$ ipython --no-banner

In [1]: import numpy as np

In [2]: from numpy import linalg as LA

In [3]: np.set_printoptions(precision=2, suppress=True, linewidth=120)

In [4]: u = np.array([2, -1, -3])

In [5]: E = 3 * np.eye(3) + np.outer(u, u)

In [6]: E
Out[6]: 
array([[ 7., -2., -6.],
       [-2.,  4.,  3.],
       [-6.,  3., 12.]])

In [7]: vec = np.array([8, 7, 7])

In [8]: target = E @ vec

In [9]: b, lr = np.zeros(3), 1 / LA.norm(E, 2) ** 2

In [10]: for i in range(30):
    ...:     b -= lr * E.T @ (E @ b - target)
    ...:     if i % 10 == 0: print(i, round(LA.norm(E @ b - target), 2))
    ...: 
0 35.8
10 26.09
20 19.02

In [11]: round(float(LA.cond(E)), 2)
Out[11]: 5.67

In [12]: b
Out[12]: array([4.24, 4.62, 5.29])

In [13]: np.allclose(E, E.T)
Out[13]: True

In [14]: Lm = LA.cholesky(E)

In [15]: Lm
Out[15]: 
array([[ 2.65,  0.  ,  0.  ],
       [-0.76,  1.85,  0.  ],
       [-2.27,  0.69,  2.52]])

In [16]: u, v = Lm[0], Lm[1]

In [17]: round(float(u @ u), 2)
Out[17]: 7.0

In [18]: p = (u @ v) / (u @ u) * u

In [19]: v - p
Out[19]: array([0.  , 1.85, 0.  ])

In [20]: LA.matrix_rank(np.outer(u, v))
Out[20]: np.int64(1)

In [21]: B = np.array([[0, 0, 2], [2, 0, 2]])

In [22]: feats = B.T @ B

In [23]: feats
Out[23]: 
array([[4, 0, 4],
       [0, 0, 0],
       [4, 0, 8]])

In [24]: left, sig, VT = LA.svd(feats)

In [25]: sig
Out[25]: array([10.47,  1.53,  0.  ])

In [26]: B = left[:, :2] @ np.diag(sig[:2]) @ VT[:2]

In [27]: np.round(LA.norm(feats - B) / LA.norm(feats), 2)
Out[27]: np.float64(0.0)

In [28]: hat = np.triu(np.array([[0, 1, 0], [1, -2, -1], [-1, 0, -2]]), 1) + np.eye(3)

In [29]: B = hat @ feats @ LA.inv(hat)

In [30]: np.round(np.poly(B), 2) + 0
Out[30]: array([  1., -12.,  16.,   0.])

In [31]: hat @ feats - feats @ hat
Out[31]: 
array([[ 0., -4.,  0.],
       [-4.,  0., -8.],
       [ 0., -4.,  0.]])

In [32]: np.round(LA.det(B), 2)
Out[32]: np.float64(0.0)

In [33]: left, sig, VT = LA.svd(feats)

In [34]: evecs = VT[:(sig > 1e-8).sum()]

In [35]: rng = np.random.default_rng(475306)

In [36]: vec = feats[1] + -3 * feats[2] + rng.integers(2) * np.eye(3)[1]

In [37]: vec
Out[37]: array([-12.,   0., -24.])

In [38]: np.diag(evecs.T @ evecs)
Out[38]: array([1., 0., 1.])

In [39]: round(float(LA.norm(vec - evecs.T @ evecs @ vec)), 2)
Out[39]: 0.0

In [40]: arr = np.loadtxt("a.csv", delimiter=",")

In [41]: arr
Out[41]: 
array([[5., 1., 0., 0.],
       [0., 5., 1., 0.],
       [0., 0., 5., 1.],
       [0., 0., 0., 5.]])

In [42]: vec = np.array([2, 1, 0, 0])

In [43]: arr @ vec
Out[43]: array([11.,  5.,  0.,  0.])

In [44]: arr @ (2 * vec)
Out[44]: array([22., 10.,  0.,  0.])

In [45]: arr @ np.ones(4)
Out[45]: array([6., 6., 6., 5.])

In [46]: np.einsum("ij,j->i", arr, vec)
Out[46]: array([11.,  5.,  0.,  0.])

In [47]: (arr @ vec).argmax()
Out[47]: np.int64(0)

In [48]: round(LA.norm(arr, "nuc"), 2)
Out[48]: np.float64(20.15)

In [49]: LA.norm(arr, axis=1).argmax()
Out[49]: np.int64(0)

In [50]: arr[1] @ arr[2]
Out[50]: np.float64(5.0)

In [51]: round(float(LA.norm(arr, 1)), 2), round(float(LA.norm(arr, np.inf)), 2)
Out[51]: (6.0, 6.0)

In [52]: ev, evecs = LA.eig(arr)

In [53]: np.sort(LA.eigvals(arr @ arr))
Out[53]: array([25., 25., 25., 25.])

In [54]: arr @ evecs[:, 0] - ev[0] * evecs[:, 0]
Out[54]: array([0., 0., 0., 0.])

In [55]: np.sort(LA.eigvals(LA.inv(arr)))
Out[55]: array([0.2, 0.2, 0.2, 0.2])

In [56]: np.prod(ev)
Out[56]: np.float64(625.0)

In [57]: t3 = np.stack([arr, 2 * arr, arr[::-1]])

In [58]: t3.shape
Out[58]: (3, 4, 4)

In [59]: LA.norm(t3, axis=(1, 2))
Out[59]: array([10.15, 20.3 , 10.15])
